% ipython --no-banner

In [1]: import numpy as np

In [2]: from numpy import linalg as LA

In [3]: np.set_printoptions(precision=2, suppress=True, linewidth=120, sign=" ")

In [4]: mat = np.load("block15.npy")

In [5]: mat
Out[5]: 
array([[-0.79, -0.93,  0.99, -1.  ,  0.98],
       [ 0.55, -0.86, -0.46,  0.93,  0.85],
       [ 0.97, -1.  , -0.85,  1.  ,  0.87],
       [ 0.92,  0.6 , -1.  ,  1.  ,  0.02],
       [ 0.12, -1.  , -0.21,  0.75,  0.82],
       [ 0.27, -1.  ,  1.  , -1.  ,  1.  ],
       [ 0.06, -0.91,  0.88, -0.99,  0.71],
       [ 0.86, -1.  , -0.77,  0.98,  0.66],
       [ 0.91, -0.57, -0.74,  0.94, -0.19],
       [-0.28, -0.9 ,  0.88, -0.96,  0.98],
       [-0.92,  0.94,  0.93, -0.97,  0.99],
       [ 0.74,  0.65, -0.99,  1.  , -0.29],
       [-0.86, -0.94,  0.98, -1.  ,  1.  ],
       [ 0.85, -0.97, -0.75,  0.97,  0.26],
       [ 0.89, -1.  , -0.04,  0.42,  0.9 ],
       [-0.22, -1.  ,  0.94, -1.  ,  0.92],
       [ 0.67, -0.76, -0.66,  0.8 , -0.77],
       [ 0.57, -0.96,  0.43, -0.42,  0.89],
       [-0.99,  1.  ,  0.85, -0.99, -0.87],
       [-0.65,  0.86,  0.68, -0.88,  0.51],
       [-0.53,  1.  ,  0.11, -0.84, -0.97],
       [ 0.54, -0.99, -0.7 ,  0.58, -0.97],
       [ 0.75,  0.74, -0.92,  0.98, -0.97],
       [-0.83, -0.9 ,  0.96, -1.  ,  0.91],
       [-0.67,  1.  ,  0.93, -1.  , -0.97],
       [-0.98,  1.  ,  0.93, -1.  , -0.93],
       [-0.79,  0.16,  0.86, -0.94,  0.95],
       [ 0.89, -0.97,  0.21, -0.5 ,  0.45]])

In [6]: vec = np.array([-1, -1, 3, 0, -1])

In [7]: y = mat @ vec

In [8]: np.round(LA.pinv(mat) @ mat, 2) + 0
Out[8]: 
array([[ 1.,  0.,  0.,  0.,  0.],
       [ 0.,  1.,  0.,  0.,  0.],
       [ 0.,  0.,  1.,  0.,  0.],
       [ 0.,  0.,  0.,  1.,  0.],
       [ 0.,  0.,  0.,  0.,  1.]])

In [9]: np.round(LA.lstsq(mat, y)[0], 2) + 0
Out[9]: array([-1., -1.,  3.,  0., -1.])

In [10]: rng = np.random.default_rng(854)

In [11]: y = y + 0.3 * rng.normal(size=28)

In [12]: y
Out[12]: 
array([ 3.5 , -1.89, -3.73, -4.24, -1.  ,  3.1 ,  2.4 , -2.51, -2.54,  2.79,  1.65, -3.83,  4.05, -2.33, -1.29,  3.45,
       -1.42,  0.98,  2.95,  0.99,  0.93, -1.25, -3.09,  3.64,  3.02,  3.27,  1.55,  0.12])

In [13]: coef, *_ = LA.lstsq(mat, y)

In [14]: np.round(LA.norm(y - mat @ coef), 2)
Out[14]: np.float64(1.58)

In [15]: M = np.array([[1, 0, 1, 0, 1, 0],
    ...:     [2, 0, 2, 0, 2, 0],
    ...:     [0, 2, 0, 2, 0, 2],
    ...:     [1, 0, 1, 0, 1, 0],
    ...:     [2, 0, 2, 0, 2, 0],
    ...:     [0, 2, 0, 2, 0, 2]])

In [16]: # rank 2

In [17]: U, sig, Vh = LA.svd(M)

In [18]: np.argmax(sig[:-1] / (sig[1:] + 1e-6)) + 1
Out[18]: np.int64(2)

In [19]: sig.round(2) + 0
Out[19]: array([ 5.48,  4.9 ,  0.  ,  0.  ,  0.  ,  0.  ])

In [20]: B = U[:, :2] @ np.diag(sig[:2]) @ Vh[:2]

In [21]: LA.matrix_rank(M, rtol=0.05)
Out[21]: np.int64(2)

In [22]: B.round(2) + 0
Out[22]: 
array([[ 1.,  0.,  1.,  0.,  1.,  0.],
       [ 2.,  0.,  2.,  0.,  2.,  0.],
       [ 0.,  2.,  0.,  2.,  0.,  2.],
       [ 1.,  0.,  1.,  0.,  1.,  0.],
       [ 2.,  0.,  2.,  0.,  2.,  0.],
       [ 0.,  2.,  0.,  2.,  0.,  2.]])

In [23]: round(np.abs(M - B).max(), 2)
Out[23]: np.float64(0.0)

In [24]: LA.lstsq(M[:-1].T, M[-1])[2]
Out[24]: np.int32(2)

In [25]: np.allclose(M[:-1].T @ LA.lstsq(M[:-1].T, M[-1])[0], M[-1])
Out[25]: True

In [26]: round(float(np.trace(LA.pinv(M) @ M)), 2)
Out[26]: 2.0

In [27]: idx = rng.integers(0, 2, 4)

In [28]: W0 = np.array([[-1, -3, -2, -3], [-2, 3, -3, -3], [1, -3, -3, 3], [-1, 3, 1, -3]]) * (idx[:, None] == idx)

In [29]: W0
Out[29]: 
array([[-1, -3,  0,  0],
       [-2,  3,  0,  0],
       [ 0,  0, -3,  3],
       [ 0,  0,  1, -3]])

In [30]: ev, V = LA.eig(W0)

In [31]: np.round(W0 @ V[:, 0] - ev[0] * V[:, 0], 2) + 0
Out[31]: array([ 0.,  0.,  0.,  0.])

In [32]: np.sort(LA.eigvals(LA.inv(W0)))
Out[32]: array([-0.79, -0.46, -0.21,  0.24])

In [33]: np.sort(LA.eigvals(W0 @ W0))
Out[33]: array([  1.61,   4.68,  17.32,  22.39])

In [34]: q, V = LA.qr(W0[:, :2])[0], LA.qr(W0[:, 2:])[0]

In [35]: sig = LA.svd(q.T @ V, compute_uv=False)

In [36]: (sig > 0.9).sum()
Out[36]: np.int64(0)

In [37]: vec = np.array([5, 6, -4, -3])

In [38]: a = np.maximum(W0 @ vec, 0)

In [39]: W0.T @ a
Out[39]: array([-16,  24,  -4,  -6])

In [40]: W0 * (a > 1e-9)[:, None]
Out[40]: 
array([[ 0,  0,  0,  0],
       [-2,  3,  0,  0],
       [ 0,  0, -3,  3],
       [ 0,  0,  1, -3]])

In [41]: np.flatnonzero(a > 1e-9)
Out[41]: array([ 1,  2,  3])

In [42]: np.maximum(W0 @ vec, 0) - np.maximum(-W0 @ vec, 0)
Out[42]: array([-23,   8,   3,   5])
